% ipython --no-banner

In [1]: import numpy as np

In [2]: from numpy import linalg as LA

In [3]: np.set_printoptions(suppress=True, linewidth=100)

In [4]: tidy = lambda a: np.round(a, 3) + 0

In [5]: F = np.array([[-2.0, 1.0, 1.0, 1.0],
   ...:     [1.0, -2.0, 1.0, 1.0],
   ...:     [1.0, 1.0, -2.0, 1.0],
   ...:     [1.0, 1.0, 1.0, -2.0]])

In [6]: # symmetric

In [7]: np.sort(np.abs(np.fft.fft(F[0]))), tidy(np.sort(LA.svd(F, compute_uv=False)))
Out[7]: (array([1., 3., 3., 3.]), array([1., 3., 3., 3.]))

In [8]: F @ np.ones(4)
Out[8]: array([1., 1., 1., 1.])

In [9]: np.allclose(F @ F.T, F.T @ F)
Out[9]: True

In [10]: def softmax(z):
    ...:     e = np.exp(z - z.max(axis=-1, keepdims=True))
    ...:     return e / e.sum(axis=-1, keepdims=True)
    ...: 

In [11]: tidy(softmax(10 * F[1]))
Out[11]: array([0.333, 0.   , 0.333, 0.333])

In [12]: att = F @ F.T / np.sqrt(4)

In [13]: softmax(att).round(6).argmax(axis=1)
Out[13]: array([0, 1, 2, 3])

In [14]: tidy(softmax(att + np.triu(np.full(att.shape, -np.inf), 1)))
Out[14]: 
array([[1.   , 0.   , 0.   , 0.   ],
       [0.011, 0.989, 0.   , 0.   ],
       [0.011, 0.011, 0.978, 0.   ],
       [0.011, 0.011, 0.011, 0.968]])

In [15]: tidy(softmax(att)[1] @ F)
Out[15]: array([ 0.968, -1.903,  0.968,  0.968])

In [16]: feats = np.loadtxt("arr.csv", delimiter=",")

In [17]: feats
Out[17]: 
array([[-0.957, -0.393, -0.469],
       [-0.798, -0.506, -0.395],
       [-2.939, -1.463, -1.491],
       [ 2.855,  1.45 ,  1.493],
       [ 0.351,  0.167,  0.185],
       [-0.426, -0.144, -0.182],
       [ 1.759,  0.85 ,  0.868],
       [ 0.329,  0.231,  0.164],
       [-2.959, -1.436, -1.462],
       [ 0.012, -0.03 , -0.032],
       [-1.508, -0.778, -0.778],
       [ 2.297,  1.128,  1.16 ],
       [-0.626, -0.283, -0.251],
       [-3.679, -1.828, -1.817],
       [-0.899, -0.418, -0.442],
       [ 0.484,  0.225,  0.305],
       [ 0.521,  0.313,  0.327],
       [ 0.738,  0.391,  0.393]])

In [18]: vec = np.array([-3, 1, -1])

In [19]: feats @ np.eye(3)[1]
Out[19]: 
array([-0.393, -0.506, -1.463,  1.45 ,  0.167, -0.144,  0.85 ,  0.231, -1.436, -0.03 , -0.778,
        1.128, -0.283, -1.828, -0.418,  0.225,  0.313,  0.391])

In [20]: LA.norm(feats @ vec) <= LA.norm(feats, 2) * LA.norm(vec) + 1e-9
Out[20]: np.True_

In [21]: (feats @ vec).argmax()
Out[21]: np.int64(13)

In [22]: gram = feats.T @ feats

In [23]: (feats @ feats.T).shape
Out[23]: (18, 18)

In [24]: print(tidy(gram))
[[53.94  26.762 27.143]
 [26.762 13.316 13.479]
 [27.143 13.479 13.679]]

In [25]: tidy(LA.svd(feats, compute_uv=False) ** 2)
Out[25]: array([80.89 ,  0.032,  0.014])

In [26]: C = feats[[9, 14]].astype(float)

In [27]: for _ in range(5):
    ...:     z = LA.norm(feats[:, None] - C, axis=-1).argmin(axis=1)
    ...:     C = np.array([feats[z == j].mean(axis=0) for j in range(2)])
    ...: 

In [28]: print(z)
[1 1 1 0 0 0 0 0 1 0 1 0 1 1 1 0 0 0]

In [29]: print(tidy(C[1] - C[0]))
[-2.688 -1.346 -1.356]

In [30]: np.bincount(z)
Out[30]: array([10,  8])

In [31]: np.abs(C[1] - C[0]).argmax()
Out[31]: np.int64(0)

In [32]: Ac = (feats - feats.mean(axis=0)) / feats.std(axis=0)

In [33]: print(tidy(Ac.std(axis=0)))
[1. 1. 1.]

In [34]: coef = LA.lstsq(np.delete(Ac, 0, axis=1), Ac[:, 0])[0]

In [35]: tidy(1 - np.var(Ac[:, 0] - np.delete(Ac, 0, axis=1) @ coef))
Out[35]: np.float64(0.999)

In [36]: vec = np.array([5, 4, 1])

In [37]: y = feats @ vec

In [38]: tidy(LA.lstsq(feats, y)[0])
Out[38]: array([5., 4., 1.])

In [39]: try:
    ...:     LA.solve(feats, y)
    ...: except LA.LinAlgError as e:
    ...:     print(e)
    ...: 
Last 2 dimensions of the array must be square

In [40]: print(tidy(LA.pinv(feats) @ feats))
[[1. 0. 0.]
 [0. 1. 0.]
 [0. 0. 1.]]

In [41]: rng = np.random.default_rng(82)

In [42]: y = y + 0.02 * rng.normal(size=18)

In [43]: tidy(y)
Out[43]: 
array([ -6.791,  -6.388, -22.016,  21.549,   2.596,  -2.903,  13.029,   2.725, -21.984,  -0.088,
       -11.434,  17.126,  -4.476, -27.554,  -6.586,   3.609,   4.187,   5.649])

In [44]: coef, *_ = LA.lstsq(feats, y)

In [45]: tidy(coef)
Out[45]: array([4.974, 4.065, 0.977])

In [46]: coef.round()
Out[46]: array([5., 4., 1.])
